$ python3 -q
>>> import numpy as np
>>> np.set_printoptions(precision=1, suppress=True, linewidth=200)
>>> F = np.load("layer2.npy")
>>> F
array([[ 0,  0,  0,  0,  0],
       [ 2,  0,  0,  0,  0],
       [ 0,  2,  0,  0,  0],
       [ 0,  0,  0,  0,  2],
       [ 0,  0, -2,  0,  0]])
>>> # rows and columns are dependent
>>> left, sv, VT = np.linalg.svd(F)
>>> V = VT[:(sv > 1e-8).sum()]
>>> rng = np.random.default_rng(3229)
>>> x = F[1] + 3 * F[4] + rng.integers(2) * np.eye(5)[3]
>>> x
array([ 2.,  0., -6.,  1.,  0.])
>>> np.linalg.matrix_rank(np.vstack([F, x]))
np.int64(5)
>>> np.diag(V.T @ V)
array([1., 1., 1., 0., 1.])
>>> round(float(np.linalg.norm(x - V.T @ V @ x)), 1)
1.0
>>> np.allclose(V.T @ V @ x, x)
False
>>> F @ np.linalg.pinv(F) @ F
array([[ 0.,  0.,  0.,  0.,  0.],
       [ 2.,  0.,  0.,  0.,  0.],
       [ 0.,  2.,  0.,  0.,  0.],
       [ 0.,  0.,  0.,  0.,  2.],
       [ 0.,  0., -2.,  0.,  0.]])
>>> try:
...     np.linalg.inv(F)
... except np.linalg.LinAlgError as e:
...     print(e)
... 
Singular matrix
>>> np.abs(np.diag(np.linalg.qr(F)[1])) > 1e-9
array([ True,  True,  True, False, False])
>>> round(float(np.trace(np.linalg.pinv(F) @ F)), 1)
4.0
>>> rank = np.linalg.matrix_rank(F)
>>> rank
np.int64(4)
>>> N = np.linalg.svd(F)[2][rank:].T
>>> N.shape
(5, 1)
>>> [int(np.linalg.matrix_rank(F[:, :j + 1])) for j in range(5)]
[1, 2, 3, 3, 4]
>>> [int(np.linalg.matrix_rank(F[:i])) for i in range(1, len(F) + 1)]
[0, 1, 2, 3, 4]
>>> N[:, 0] / N[np.abs(N[:, 0]).round(6).argmax(), 0]
array([-0., -0., -0.,  1., -0.])
>>> np.allclose(F @ N, 0)
True
>>> np.linalg.matrix_rank(F.T @ F), np.linalg.matrix_rank(F @ F.T)
(np.int64(4), np.int64(4))
>>> cov = F.T @ F
>>> np.diag(cov)
array([4, 4, 4, 0, 4])
>>> (F @ F.T).shape
(5, 5)
>>> np.linalg.svd(F, compute_uv=False) ** 2
array([4., 4., 4., 4., 0.])
>>> ang = np.sort(rng.uniform(-2, 2, 27))
>>> mat = np.c_[ang, ang ** 2, ang ** 3] @ np.array([[2, 3, -3, -2, 2, 1, -1, -3, 2, 2, 0],
...     [-1, -2, -3, -1, 1, 1, 1, 3, 3, 3, -3],
...     [2, -2, -2, 0, 3, -1, 0, -3, -2, -2, -2]])
>>> mat.round(1) + 0
array([[-20.3,   0.5,   8.2,   0.2, -19.9,   8.2,   5.4,  35.8,  19.9,  19.9,   2.6],
       [-18.7,  -0.1,   7.5,   0.3, -18.1,   7.4,   5.1,  33. ,  18.1,  18.1,   2. ],
       [-15.6,  -1.2,   6. ,   0.5, -14.7,   5.8,   4.5,  27.6,  14.5,  14.5,   1. ],
       [-14.4,  -1.6,   5.5,   0.6, -13.4,   5.3,   4.3,  25.6,  13.2,  13.2,   0.6],
       [-12.7,  -2.1,   4.8,   0.7, -11.6,   4.4,   3.9,  22.5,  11.2,  11.2,   0.2],
       [-10.2,  -2.7,   3.8,   0.8,  -9. ,   3.3,   3.3,  18.1,   8.5,   8.5,  -0.4],
       [ -6.2,  -3.1,   2.4,   1. ,  -5.1,   1.5,   2.3,  11.1,   4.2,   4.2,  -1. ],
       [ -2.5,  -2.4,   1.3,   0.9,  -1.9,   0.1,   1.2,   4.5,   0.7,   0.7,  -0.8],
       [ -1.5,  -1.8,   1. ,   0.8,  -1.1,  -0.1,   0.8,   2.6,   0. ,   0. ,  -0.5],
       [ -1.3,  -1.6,   0.9,   0.7,  -1. ,  -0.2,   0.7,   2.2,  -0.1,  -0.1,  -0.4],
       [ -1.3,  -1.6,   0.9,   0.7,  -1. ,  -0.2,   0.7,   2.2,  -0.1,  -0.1,  -0.4],
       [ -1. ,  -1.3,   0.8,   0.6,  -0.8,  -0.2,   0.5,   1.7,  -0.2,  -0.2,  -0.3],
       [ -0.8,  -1.1,   0.7,   0.5,  -0.6,  -0.2,   0.4,   1.4,  -0.3,  -0.3,  -0.2],
       [  0.7,   0.7,  -1.7,  -0.9,   1.1,   0.5,  -0.2,  -0.9,   1.1,   1.1,  -0.6],
       [  1.3,   0.7,  -3.2,  -1.5,   2.2,   0.7,  -0.2,  -1.3,   1.8,   1.8,  -1.5],
       [  1.3,   0.6,  -3.3,  -1.6,   2.2,   0.7,  -0.2,  -1.4,   1.9,   1.9,  -1.5],
       [  1.3,   0.6,  -3.4,  -1.6,   2.2,   0.8,  -0.2,  -1.4,   1.9,   1.9,  -1.5],
       [  1.9,   0.2,  -5.1,  -2.2,   3.6,   0.9,  -0.2,  -1.9,   2.4,   2.4,  -2.8],
       [  2.5,  -0.4,  -6.7,  -2.6,   4.9,   1. ,  -0.1,  -2.5,   2.8,   2.8,  -4. ],
       [  3.3,  -1.4,  -8.7,  -3.2,   6.7,   1. ,   0.1,  -3.3,   3.1,   3.1,  -5.6],
       [  4.3,  -2.6, -11.1,  -3.8,   8.8,   0.9,   0.2,  -4.4,   3.3,   3.3,  -7.6],
       [  6.6,  -5.5, -16.1,  -4.9,  13.5,   0.6,   0.6,  -6.8,   3.2,   3.2, -11.8],
       [  7.2,  -6.4, -17.4,  -5.1,  14.8,   0.4,   0.7,  -7.6,   3.1,   3.1, -13. ],
       [  8.2,  -7.6, -19.3,  -5.5,  16.7,   0.2,   0.9,  -8.6,   2.9,   2.9, -14.7],
       [ 10.4, -10.6, -23.7,  -6.3,  21.1,  -0.3,   1.2, -11.2,   2.2,   2.2, -18.6],
       [ 13.3, -14.4, -29.1,  -7.2,  26.8,  -1.2,   1.6, -14.7,   1.2,   1.2, -23.5],
       [ 13.7, -15. , -29.9,  -7.4,  27.6,  -1.3,   1.7, -15.2,   1. ,   1. , -24.3]])
>>> # rows and columns are dependent
>>> basis = mat[[3, 6]].astype(float)
>>> for _ in range(6):
...     lab = np.linalg.norm(mat[:, None] - basis, axis=-1).argmin(axis=1)
...     basis = np.array([mat[lab == j].mean(axis=0) for j in range(2)])
... 
>>> lab
array([0, 0, 0, 0, 0, 0, 1, 1, 1, 1, 1, 1, 1, 1, 1, 1, 1, 1, 1, 1, 1, 1, 1, 1, 1, 1, 1])
>>> basis
array([[-15.3,  -1.2,   6. ,   0.5, -14.4,   5.7,   4.4,  27.1,  14.2,  14.2,   1. ],
       [  2.9,  -3.5,  -8.1,  -2.3,   6.7,   0.3,   0.6,  -2.6,   1.7,   1.7,  -6.4]])
>>> np.bincount(lab)
array([ 6, 21])
>>> cov = np.cov(mat, rowvar=False)
>>> np.argwhere(np.triu(np.abs(np.corrcoef(mat.T)) > 0.8, 1))
array([[ 0,  2],
       [ 0,  3],
       [ 0,  4],
       [ 0,  5],
       [ 0,  7],
       [ 0,  8],
       [ 0,  9],
       [ 1,  2],
       [ 1, 10],
       [ 2,  3],
       [ 2,  4],
       [ 2,  7],
       [ 2, 10],
       [ 3,  4],
       [ 3, 10],
       [ 4,  7],
       [ 4, 10],
       [ 5,  6],
       [ 5,  7],
       [ 5,  8],
       [ 5,  9],
       [ 6,  7],
       [ 6,  8],
       [ 6,  9],
       [ 7,  8],
       [ 7,  9],
       [ 8,  9]])
>>> np.median(mat, axis=0)
array([ 0.7, -1.6, -1.7, -0.9,  1.1,  0.7,  0.7, -0.9,  2.4,  2.4, -1. ])
>>> np.round(np.linalg.eigvalsh(cov)[::-1], 1) + 0
array([628.9,  82.4,   7. ,   0. ,   0. ,   0. ,   0. ,   0. ,   0. ,   0. ,   0. ])
>>> np.argsort(-mat.std(axis=0).round(6), kind="stable")
array([ 7,  4,  2,  0, 10,  8,  9,  1,  3,  5,  6])
>>> np.polyfit(mat[:, 3], mat[:, 2], 1)
array([3.8, 1.4])
>>> np.round(np.corrcoef(mat[:, 3], mat[:, 2])[0, 1], 1)
np.float64(1.0)
>>> np.round(np.corrcoef(mat.T), 1) + 0
array([[ 1. , -0.6, -0.9, -0.8,  1. , -0.9, -0.8, -1. , -0.8, -0.8, -0.8],
       [-0.6,  1. ,  0.9,  0.8, -0.8,  0.4,  0. ,  0.5,  0.2,  0.2,  0.9],
       [-0.9,  0.9,  1. ,  1. , -1. ,  0.6,  0.4,  0.8,  0.5,  0.5,  1. ],
       [-0.8,  0.8,  1. ,  1. , -0.9,  0.5,  0.3,  0.7,  0.3,  0.3,  0.9],
       [ 1. , -0.8, -1. , -0.9,  1. , -0.8, -0.6, -0.9, -0.7, -0.7, -0.9],
       [-0.9,  0.4,  0.6,  0.5, -0.8,  1. ,  0.9,  0.9,  1. ,  1. ,  0.5],
       [-0.8,  0. ,  0.4,  0.3, -0.6,  0.9,  1. ,  0.8,  0.9,  0.9,  0.2],
       [-1. ,  0.5,  0.8,  0.7, -0.9,  0.9,  0.8,  1. ,  0.9,  0.9,  0.7],
       [-0.8,  0.2,  0.5,  0.3, -0.7,  1. ,  0.9,  0.9,  1. ,  1. ,  0.4],
       [-0.8,  0.2,  0.5,  0.3, -0.7,  1. ,  0.9,  0.9,  1. ,  1. ,  0.4],
       [-0.8,  0.9,  1. ,  0.9, -0.9,  0.5,  0.2,  0.7,  0.4,  0.4,  1. ]])
>>> cov.shape
(11, 11)
>>> mat.shape
(27, 11)
>>> mat.mean(axis=0)
array([-1.1, -3. , -5. , -1.7,  2. ,  1.5,  1.4,  4. ,  4.5,  4.5, -4.8])
>>> round(np.abs(mat).max(), 1)
np.float64(35.8)
>>> mat.sum(axis=1)
array([ 60.3,  54.5,  43. ,  38.8,  32.7,  24.1,  11.4,   1.9,   0.1,  -0.1,  -0.1,  -0.4,  -0.5,   0.9,   0.6,   0.6,   0.6,  -0.7,  -2.4,  -5. ,  -8.7, -17.6, -20.2, -24.1, -33.6, -46.2, -48. ])
>>> mat.sum(axis=0)
array([ -30.6,  -81. , -135.2,  -45.3,   54.1,   40.2,   38.7,  107.2,  121.2,  121.2, -128.6])
>>> d = np.linalg.norm(mat[:, None] - mat[None], axis=-1)
>>> np.unravel_index(d.round(6).argmax(), d.shape)
(np.int64(0), np.int64(26))
>>> A = np.array([[-0.2, -0.1, -1.4, -1.6, -0.2, 1.6, 1.4, -0.1, 0.4],
...     [-1.4, 0.0, 2.8, -0.7, 0.8, 0.0, 0.2, 0.2, -0.4],
...     [0.8, -0.6, -1.3, -0.9, 0.3, -0.7, -0.7, 2.1, 1.4],
...     [-0.7, -1.7, -1.0, 1.3, 0.0, -2.1, 0.9, 0.1, 0.2],
...     [1.0, 0.8, 0.8, 1.0, -1.3, 0.4, 1.1, 0.7, 1.0],
...     [0.9, -1.6, -0.6, -0.1, -0.3, -0.1, 2.1, 0.5, 1.7],
...     [-0.6, 2.5, -0.8, 0.1, -0.3, -1.0, -0.3, 0.9, -1.3],
...     [1.0, 0.5, 0.3, -1.2, 1.3, -0.5, 0.2, 1.3, -0.8]])
>>> A
array([[-0.2, -0.1, -1.4, -1.6, -0.2,  1.6,  1.4, -0.1,  0.4],
       [-1.4,  0. ,  2.8, -0.7,  0.8,  0. ,  0.2,  0.2, -0.4],
       [ 0.8, -0.6, -1.3, -0.9,  0.3, -0.7, -0.7,  2.1,  1.4],
       [-0.7, -1.7, -1. ,  1.3,  0. , -2.1,  0.9,  0.1,  0.2],
       [ 1. ,  0.8,  0.8,  1. , -1.3,  0.4,  1.1,  0.7,  1. ],
       [ 0.9, -1.6, -0.6, -0.1, -0.3, -0.1,  2.1,  0.5,  1.7],
       [-0.6,  2.5, -0.8,  0.1, -0.3, -1. , -0.3,  0.9, -1.3],
       [ 1. ,  0.5,  0.3, -1.2,  1.3, -0.5,  0.2,  1.3, -0.8]])
>>> np.round(np.linalg.norm(A, 2), 1)
np.float64(5.0)
>>> round(np.linalg.norm(A[3], 1), 1), round(float(np.linalg.norm(A[3], np.inf)), 1)
(np.float64(8.0), 2.1)
>>> round(np.linalg.norm(A) ** 2 / np.linalg.norm(A, 2) ** 2, 1)
np.float64(3.2)
>>> np.round(np.linalg.norm(A, 1), 1), np.round(np.linalg.norm(A, np.inf), 1)
(np.float64(9.0), np.float64(8.8))
>>> np.linalg.norm(A, axis=1).argmax()
np.int64(5)
>>> round(np.linalg.norm(A, "nuc"), 1)
np.float64(22.8)
>>> np.linalg.matrix_rank(A)
np.int64(8)
>>> A.sum(axis=0)
array([ 0.8, -0.2, -1.2, -2.1,  0.3, -2.4,  4.9,  5.7,  2.2])
>>> A.sum(axis=1)
array([-0.2,  1.5,  0.4, -3. ,  5.5,  2.5, -0.8,  2.1])
>>> np.linalg.svd(A, compute_uv=False)
array([5. , 3.9, 3.6, 3.3, 2.9, 2.3, 1.5, 0.2])
>>> np.count_nonzero(A)
np.int64(69)
>>> A.shape
(8, 9)
>>> feats = np.loadtxt("data.csv", delimiter=",")
>>> feats.round(1) + 0
array([[-0.2,  0.5, -0.4, -0.2, -0.3,  0.5, -0.3],
       [ 0. , -0.1, -0.5,  0.4,  0.2,  0.4,  0.6],
       [ 0. , -0.4, -0.5, -0.7,  0.2, -0.1, -0.1],
       [-0.8,  0.2,  0. ,  0. ,  0.5, -0.2,  0. ],
       [ 0. ,  0.4, -0.3, -0.1, -0.4, -0.6,  0.4],
       [ 0.5,  0.4, -0.2,  0.1,  0.6, -0.2, -0.2],
       [ 0.1,  0.3,  0.4, -0.5,  0.2,  0.3,  0.5]])
>>> # orthonormal columns
>>> q, V = np.linalg.qr(feats[:, :5])[0], np.linalg.qr(feats[:, 5:])[0]
>>> sv = np.linalg.svd(q.T @ V, compute_uv=False)
>>> round(float(np.linalg.norm(q @ q.T - V @ V.T, 2)), 1)
1.0
>>> (sv > 0.9).sum()
np.int64(0)
>>> other = feats / np.sqrt((feats ** 2).mean(axis=1, keepdims=True))
>>> other[4]
array([ 0. ,  1.1, -0.8, -0.3, -1. , -1.6,  1.2])
>>> np.linalg.matrix_rank(other) == np.linalg.matrix_rank(feats)
np.True_
>>> np.linalg.matrix_rank(feats - feats.mean(axis=1, keepdims=True))
np.int64(6)
>>> np.round(feats - feats.mean(axis=1, keepdims=True), 1) + 0
array([[-0.2,  0.6, -0.4, -0.1, -0.2,  0.6, -0.3],
       [-0.1, -0.3, -0.7,  0.3,  0.1,  0.3,  0.4],
       [ 0.2, -0.2, -0.3, -0.5,  0.5,  0.1,  0.2],
       [-0.8,  0.2,  0.1,  0.1,  0.5, -0.2,  0. ],
       [ 0.1,  0.5, -0.2,  0. , -0.3, -0.5,  0.5],
       [ 0.4,  0.3, -0.3,  0. ,  0.5, -0.3, -0.4],
       [-0.1,  0.1,  0.2, -0.7,  0. ,  0.1,  0.3]])
>>> np.linalg.norm(other, axis=1)
array([2.6, 2.6, 2.6, 2.6, 2.6, 2.6, 2.6])
>>> arr = np.loadtxt("case15.csv", delimiter=",")
>>> arr
array([[0., 0., 0., 0., 1., 0., 1., 0., 0.],
       [0., 0., 1., 0., 0., 0., 0., 0., 0.],
       [0., 1., 0., 0., 0., 1., 0., 0., 0.],
       [0., 0., 0., 0., 1., 1., 0., 1., 0.],
       [1., 0., 0., 1., 0., 0., 0., 1., 0.],
       [0., 0., 1., 1., 0., 0., 0., 0., 0.],
       [1., 0., 0., 0., 0., 0., 0., 0., 0.],
       [0., 0., 0., 1., 1., 0., 0., 0., 0.],
       [0., 0., 0., 0., 0., 0., 0., 0., 0.]])
>>> round(float(np.linalg.norm(arr, 2) / np.linalg.norm(arr)), 1)
0.6
>>> w, V = np.linalg.eigh(arr)
>>> x = np.array([0, 0, -1, 2, 1, 2, 2, 2, 2])
>>> np.linalg.eigvalsh(arr[1:, 1:])
array([-1.8, -1. , -1. ,  0. ,  0. ,  0.2,  1.4,  2.2])
>>> np.round(V * np.abs(w) @ V.T, 1) + 0
array([[ 1.3,  0. ,  0. ,  0.3, -0.1,  0. ,  0. ,  0.4,  0. ],
       [ 0. ,  0.8,  0. ,  0. , -0.1,  0.5,  0. , -0.1,  0. ],
       [ 0. ,  0. ,  1.4,  0.4,  0. ,  0. ,  0. ,  0. ,  0. ],
       [ 0.3,  0. ,  0.4,  1.6,  0.3, -0.1, -0.1,  0.3,  0. ],
       [-0.1, -0.1,  0. ,  0.3,  1.6,  0.4,  0.4,  0.3,  0. ],
       [ 0. ,  0.5,  0. , -0.1,  0.4,  1.2, -0.1,  0.4,  0. ],
       [ 0. ,  0. ,  0. , -0.1,  0.4, -0.1,  0.9,  0. ,  0. ],
       [ 0.4, -0.1,  0. ,  0.3,  0.3,  0.4,  0. ,  1.2,  0. ],
       [ 0. ,  0. ,  0. ,  0. ,  0. ,  0. ,  0. ,  0. ,  0. ]])
>>> X = np.load("a.npy")
>>> X.round(1) + 0
array([[-0.2, -0.1, -0.1,  0.1,  0.4, -0.8, -0.4],
       [ 0.5, -0.6,  0.4, -0.1,  0.3,  0. , -0.1],
       [ 0. , -0.3, -0.2,  0.1, -0.8, -0.3, -0.1],
       [ 0.2, -0.4, -0.7, -0.5,  0.1,  0. ,  0.1],
       [-0.7, -0.4,  0. ,  0. ,  0.2,  0.1,  0.3],
       [-0.3, -0.3,  0.4, -0.5, -0.2,  0.1, -0.4],
       [ 0. , -0.3, -0.2,  0.6,  0. ,  0.4, -0.5],
       [-0.1,  0.1, -0.2, -0.1,  0.1,  0.2, -0.5],
       [ 0. ,  0.4,  0. , -0.4,  0. ,  0.1, -0.3]])
>>> other = np.array([[-3, -2], [3, -2], [-1, 3], [1, -3], [-1, 3], [-2, -3], [-2, -2]])
>>> np.round(np.einsum("ij->j", X), 1) + 0
array([-0.6, -1.7, -0.7, -0.8,  0. , -0.2, -1.7])
>>> np.round(np.einsum("ik,kj->ji", X, other), 1) + 0
array([[ 2.4, -3.9,  1.1, -1.9,  0. , -0.1,  0.2,  1.3,  1.3],
       [ 4.4,  2.3, -1.6, -0.4,  1.6,  3.8, -2. ,  0.2,  0.7]])
>>> np.einsum("ij,ij->i", X, X)
array([1. , 0.8, 0.9, 1. , 0.8, 0.8, 0.8, 0.4, 0.4])
>>> np.round(X @ other, 1) + 0
array([[ 2.4,  4.4],
       [-3.9,  2.3],
       [ 1.1, -1.6],
       [-1.9, -0.4],
       [ 0. ,  1.6],
       [-0.1,  3.8],
       [ 0.2, -2. ],
       [ 1.3,  0.2],
       [ 1.3,  0.7]])
>>> np.round(other.T @ X.T, 1) + 0
array([[ 2.4, -3.9,  1.1, -1.9,  0. , -0.1,  0.2,  1.3,  1.3],
       [ 4.4,  2.3, -1.6, -0.4,  1.6,  3.8, -2. ,  0.2,  0.7]])
>>> np.linalg.matrix_rank(np.vstack([X, other.T]))
np.int64(7)
>>> np.linalg.matrix_rank(X @ other)
np.int64(2)
>>> np.round(np.einsum("ik,kj->ij", X, other), 1) + 0
array([[ 2.4,  4.4],
       [-3.9,  2.3],
       [ 1.1, -1.6],
       [-1.9, -0.4],
       [ 0. ,  1.6],
       [-0.1,  3.8],
       [ 0.2, -2. ],
       [ 1.3,  0.2],
       [ 1.3,  0.7]])
